$ python -q
>>> import numpy as np
>>> np.set_printoptions(precision=4, suppress=True, linewidth=140, sign=" ")
>>> F = np.load("block11.npy")
>>> print(F)
[[ 0  1  0  1]
 [ 1  0  1  1]
 [ 0  1  0  1]
 [ 1  1  1  0]]
>>> [round(float(np.linalg.det(F[:i, :i])), 2) + 0 for i in range(1, 5)]
[0.0, -1.0, 0.0, 0.0]
>>> round(np.linalg.eigvalsh(F).min(), 4)
np.float64(-1.5616)
>>> np.all(np.linalg.eigvalsh(F) > 0)
np.False_
>>> try:
...     np.linalg.cholesky(F)
... except np.linalg.LinAlgError as e:
...     print(repr(e))
... 
LinAlgError('Matrix is not positive definite')
>>> left, sigma, Vt = np.linalg.svd(F)
>>> np.argmax(sigma[:-1] / (sigma[1:] + 1e-6)) + 1
np.int64(3)
>>> B = left[:, :3] @ np.diag(sigma[:3]) @ Vt[:3]
>>> np.linalg.matrix_rank(F, rtol=0.05)
np.int64(3)
>>> print(round(np.linalg.norm(F - B, 2), 4), np.round(sigma[3], 4))
0.0 0.0
>>> np.round(np.linalg.norm(F - B) / np.linalg.norm(F), 4)
np.float64(0.0)
>>> np.argwhere(np.triu(F))
array([[ 0,  1],
       [ 0,  3],
       [ 1,  2],
       [ 1,  3],
       [ 2,  3]])
>>> F.sum(axis=0)
array([ 2,  3,  2,  3])
>>> Lm = np.diag(F.sum(axis=1)) - F
>>> np.round(np.linalg.eigvalsh(Lm), 4) + 0
array([ 0.,  2.,  4.,  4.])
>>> np.linalg.matrix_rank(Lm)
np.int64(3)
>>> B = np.array([[1, 0], [0, 0]])
>>> W2 = np.array([[2, -1], [-2, 0]])
>>> W0 = np.kron(B, W2)
>>> W0
array([[ 2, -1,  0,  0],
       [-2,  0,  0,  0],
       [ 0,  0,  0,  0],
       [ 0,  0,  0,  0]])
>>> B = np.array([[6, 1, 6], [-7, -8, 2]])
>>> W2 = np.kron(B, W0)
>>> print(W2.shape)
(8, 12)
>>> np.round(np.linalg.norm(W2, 2), 4), round(float(np.linalg.norm(B, 2) * np.linalg.norm(W0, 2)), 4)
(np.float64(34.4246), 34.4246)
>>> r = np.linalg.matrix_rank(W0)
>>> r
np.int64(2)
>>> null = np.linalg.svd(W0)[2][r:].T
>>> np.linalg.matrix_rank(W0.T @ W0), np.linalg.matrix_rank(W0 @ W0.T)
(np.int64(2), np.int64(2))
>>> [int(np.linalg.matrix_rank(np.delete(W0, i, axis=0))) for i in range(4)]
[1, 1, 2, 2]
>>> [int(np.linalg.matrix_rank(W0[:i])) for i in range(1, len(W0) + 1)]
[1, 2, 2, 2]
>>> W0 @ null
array([[ 0.,  0.],
       [ 0.,  0.],
       [ 0.,  0.],
       [ 0.,  0.]])
>>> M = np.loadtxt("m.csv", delimiter=",")
>>> M
array([[ 22.,   2.,   1.],
       [  0., -19.,   2.],
       [  3.,   0.,  43.]])
>>> hat = np.triu(np.array([[0, 0, 1], [0, 3, 2], [0, 3, 3]]), 1) + np.eye(3)
>>> B = hat @ M @ np.linalg.inv(hat)
>>> np.linalg.matrix_rank(B)
np.int64(3)
>>> np.trace(B), np.trace(M)
(np.float64(46.0), np.float64(46.0))
>>> hat @ M - M @ hat
array([[  3.,   0.,  17.],
       [  6.,   0., 124.],
       [  0.,   0.,  -3.]])
>>> m1 = np.loadtxt("dump.csv", delimiter=",")
>>> m1
array([[ 1.9832, -0.8319, -0.5546],
       [-0.8319,  2.3193, -0.4538],
       [-0.5546, -0.4538,  2.6975]])
>>> # symmetric
>>> np.linalg.eigvals(M)
array([ 21.8443,  43.151 , -18.9953])
>>> np.einsum("ij,ji->", M, M)
np.float64(2700.0)
>>> np.kron(np.eye(2, dtype=int), M)
array([[ 22.,   2.,   1.,   0.,   0.,   0.],
       [  0., -19.,   2.,   0.,  -0.,   0.],
       [  3.,   0.,  43.,   0.,   0.,   0.],
       [  0.,   0.,   0.,  22.,   2.,   1.],
       [  0.,  -0.,   0.,   0., -19.,   2.],
       [  0.,   0.,   0.,   3.,   0.,  43.]])
>>> round(np.linalg.det(M.T), 4)
np.float64(-17905.0)
>>> vals, vecs = np.linalg.eig(m1)
>>> np.sort(np.linalg.eigvals(np.linalg.inv(m1)))
array([ 0.3333,  0.3333,  1.    ])
>>> np.sort(np.linalg.eigvals(m1 @ m1))
array([ 1.0001,  8.9997,  9.0001])
>>> np.round(m1 @ vecs[:, 0] - vals[0] * vecs[:, 0], 4) + 0
array([ 0.,  0.,  0.])
>>> Q = m1.astype(float).copy()
>>> for j in range(3):
...     Q[:, j] -= Q[:, :j] @ (Q[:, :j].T @ Q[:, j])
...     Q[:, j] /= np.linalg.norm(Q[:, j])
... 
>>> print(np.round(Q.T @ m1, 4) + 0)
[[ 2.221  -1.4982 -0.9988]
 [ 0.      2.0081 -1.6492]
 [ 0.      0.      2.018 ]]
>>> rng = np.random.default_rng(57)
>>> lab = rng.integers(0, 3, 3)
>>> A = (lab[:, None] == lab) * 2 + np.eye(3)
>>> A
array([[ 3.,  0.,  0.],
       [ 0.,  3.,  2.],
       [ 0.,  2.,  3.]])
>>> x0 = np.array([-3, -2, -3])
>>> y = A @ x0
>>> print(y)
[ -9. -12. -13.]
>>> np.linalg.solve(A, y)
array([-3., -2., -3.])
>>> print(np.linalg.solve(A.T, A[0]))
[ 1.  0.  0.]
>>> np.count_nonzero(A)
np.int64(5)
>>> print(np.diff(A, axis=0))
[[-3.  3.  2.]
 [ 0. -1.  1.]]
>>> np.unravel_index(np.abs(A).argmax(), A.shape)
(np.int64(0), np.int64(0))
>>> np.abs(A).max()
np.float64(3.0)
>>> A.sum(axis=1)
array([ 3.,  5.,  5.])
>>> np.linalg.matrix_rank(A)
np.int64(3)
>>> np.linalg.norm(A, axis=1).argmax()
np.int64(1)
>>> round(np.linalg.norm(A, 2), 4)
np.float64(5.0)
>>> A[2] @ A[1]
np.float64(12.0)
>>> np.linalg.norm(A, axis=0)
array([ 3.    ,  3.6056,  3.6056])
>>> print(np.round(np.linalg.norm(A, 1), 4), np.round(np.linalg.norm(A, np.inf), 4))
5.0 5.0
>>> (A != 0).astype(int)
array([[ 1,  0,  0],
       [ 0,  1,  1],
       [ 0,  1,  1]])
>>> np.round(np.linalg.det(A), 4)
np.float64(15.0)
>>> print(np.sort(np.linalg.eigvals(A).real))
[ 1.  3.  5.]
>>> print((np.linalg.matrix_power((A != 0) + (A.T != 0) + np.eye(3), 3) > 0).astype(int))
[[ 1  0  0]
 [ 0  1  1]
 [ 0  1  1]]
>>> x0 = np.ones(3)
>>> for _ in range(7):
...     x0 = A @ x0
...     x0 /= np.linalg.norm(x0)
...     print(round(x0 @ A @ x0, 4))
... 
4.6949
4.8783
4.9544
4.9833
4.994
4.9978
4.9992
>>> x0
array([ 0.0198,  0.707 ,  0.707 ])
>>> K = np.load("out4.npy")
>>> K
array([[ 0.2647, -0.4412, -0.4412, -0.7353],
       [-0.4412,  0.7353, -0.2647, -0.4412],
       [-0.4412, -0.2647,  0.7353, -0.4412],
       [-0.7353, -0.4412, -0.4412,  0.2647]])
>>> np.round(K[:, 3] @ K[:, 2], 4)
np.float64(0.0)
>>> np.round(K.T @ K, 4) + 0
array([[ 1.,  0.,  0.,  0.],
       [ 0.,  1.,  0.,  0.],
       [ 0.,  0.,  1.,  0.],
       [ 0.,  0.,  0.,  1.]])
>>> np.linalg.norm(K, axis=0)
array([ 1.,  1.,  1.,  1.])
>>> print(np.linalg.pinv(K))
[[ 0.2647 -0.4412 -0.4412 -0.7353]
 [-0.4412  0.7353 -0.2647 -0.4412]
 [-0.4412 -0.2647  0.7353 -0.4412]
 [-0.7353 -0.4412 -0.4412  0.2647]]
>>> np.linalg.svd(K, compute_uv=False)
array([ 1.,  1.,  1.,  1.])
>>> Q, vecs = np.linalg.qr(K[:, :2])[0], np.linalg.qr(K[:, 2:])[0]
>>> sigma = np.linalg.svd(Q.T @ vecs, compute_uv=False)
>>> (sigma > 0.9).sum()
np.int64(0)
>>> round(np.linalg.norm(Q @ Q.T - vecs @ vecs.T, 2), 4)
np.float64(1.0)
>>> vals, vecs = np.linalg.eigh(K)
>>> x0 = np.array([5, 8, 0, 5])
>>> np.round(x0 @ K @ x0 / (x0 @ x0), 4), round(float(vals[0]), 4), round(vals[-1], 4)
(np.float64(-0.4128), -1.0, np.float64(1.0))
>>> np.linalg.eigvalsh(K[1:, 1:])
array([-0.2647,  1.    ,  1.    ])
>>> np.round(vecs * np.abs(vals) @ vecs.T, 4) + 0
array([[ 1.,  0.,  0.,  0.],
       [ 0.,  1.,  0.,  0.],
       [ 0.,  0.,  1.,  0.],
       [ 0.,  0.,  0.,  1.]])
>>> vecs * np.maximum(vals, 0) @ vecs.T
array([[ 0.6324, -0.2206, -0.2206, -0.3676],
       [-0.2206,  0.8676, -0.1324, -0.2206],
       [-0.2206, -0.1324,  0.8676, -0.2206],
       [-0.3676, -0.2206, -0.2206,  0.6324]])
>>> np.round(np.abs(K).sum(axis=1).max(), 4), round(float(np.abs(vals).max()), 4)
(np.float64(1.8824), 1.0)
>>> np.round(x0 @ K @ x0, 4)
np.float64(-47.0588)
>>> arr = np.array([[6.0, 3.0], [3.0, -2.0]])
>>> # symmetric, so the eigenvalues are real
>>> try:
...     np.linalg.cholesky(arr)
... except np.linalg.LinAlgError as e:
...     print(e)
... 
Matrix is not positive definite
>>> [round(float(np.linalg.det(arr[:i, :i])), 2) + 0 for i in range(1, 3)]
[6.0, -21.0]
>>> np.all(np.linalg.eigvalsh(arr) > 0)
np.False_
>>> J = np.loadtxt("x.csv", delimiter=",")
>>> print(J)
[[ 0.6667  0.3333  0.    ]
 [ 0.      0.25    0.75  ]
 [ 0.1429  0.2857  0.5714]]
>>> # row-stochastic, so 1 is an eigenvalue
>>> B = np.linalg.inv(J)
>>> np.round(np.linalg.slogdet(J)[0], 4)
np.float64(-1.0)
>>> B
array([[  6.0033,  16.0072, -21.0105],
       [ -9.0081, -32.0192,  42.0273],
       [  3.0027,  12.0064, -14.0091]])
>>> np.round(np.linalg.inv(B), 4) + 0
array([[ 0.6667,  0.3333,  0.    ],
       [ 0.    ,  0.25  ,  0.75  ],
       [ 0.1429,  0.2857,  0.5714]])
>>> np.round(np.linalg.cond(J), 4)
np.float64(65.9514)
>>> np.allclose(B, J.T)
False
>>> u = np.array([2, 1, 0])
>>> B = J + np.outer(u, np.eye(3)[2])
>>> np.linalg.matrix_rank(np.linalg.inv(B) - np.linalg.inv(J), tol=1e-8)
np.int64(1)
>>> round(np.linalg.det(B) / np.linalg.det(J), 4), np.round(1 + np.linalg.solve(J, u)[2], 4)
(np.float64(19.0118), np.float64(19.0118))
>>> B
array([[ 0.6667,  0.3333,  2.    ],
       [ 0.    ,  0.25  ,  1.75  ],
       [ 0.1429,  0.2857,  0.5714]])
>>> x0 = np.array([2, 2, 4, 0])
>>> a = np.maximum(F @ x0, 0)
>>> print(a)
[ 2  6  2  8]
>>> np.tanh(F @ x0)
array([ 0.964,  1.   ,  0.964,  1.   ])
>>> np.maximum(F @ x0, 0) - np.maximum(-F @ x0, 0)
array([ 2,  6,  2,  8])
>>> np.flatnonzero(a > 1e-9)
array([ 0,  1,  2,  3])
>>> B = J / np.linalg.norm(J, axis=1, keepdims=True)
>>> G = B @ B.T
>>> (np.abs(G) > 0.9).astype(int)
array([[ 1,  0,  0],
       [ 0,  1,  1],
       [ 0,  1,  1]])
>>> G
array([[ 1.    ,  0.1414,  0.3904],
       [ 0.1414,  1.    ,  0.9661],
       [ 0.3904,  0.9661,  1.    ]])
>>> G[2]
array([ 0.3904,  0.9661,  1.    ])
>>> np.round(np.degrees(np.arccos(np.clip(G[2, 1], -1, 1))), 4)
np.float64(14.9668)
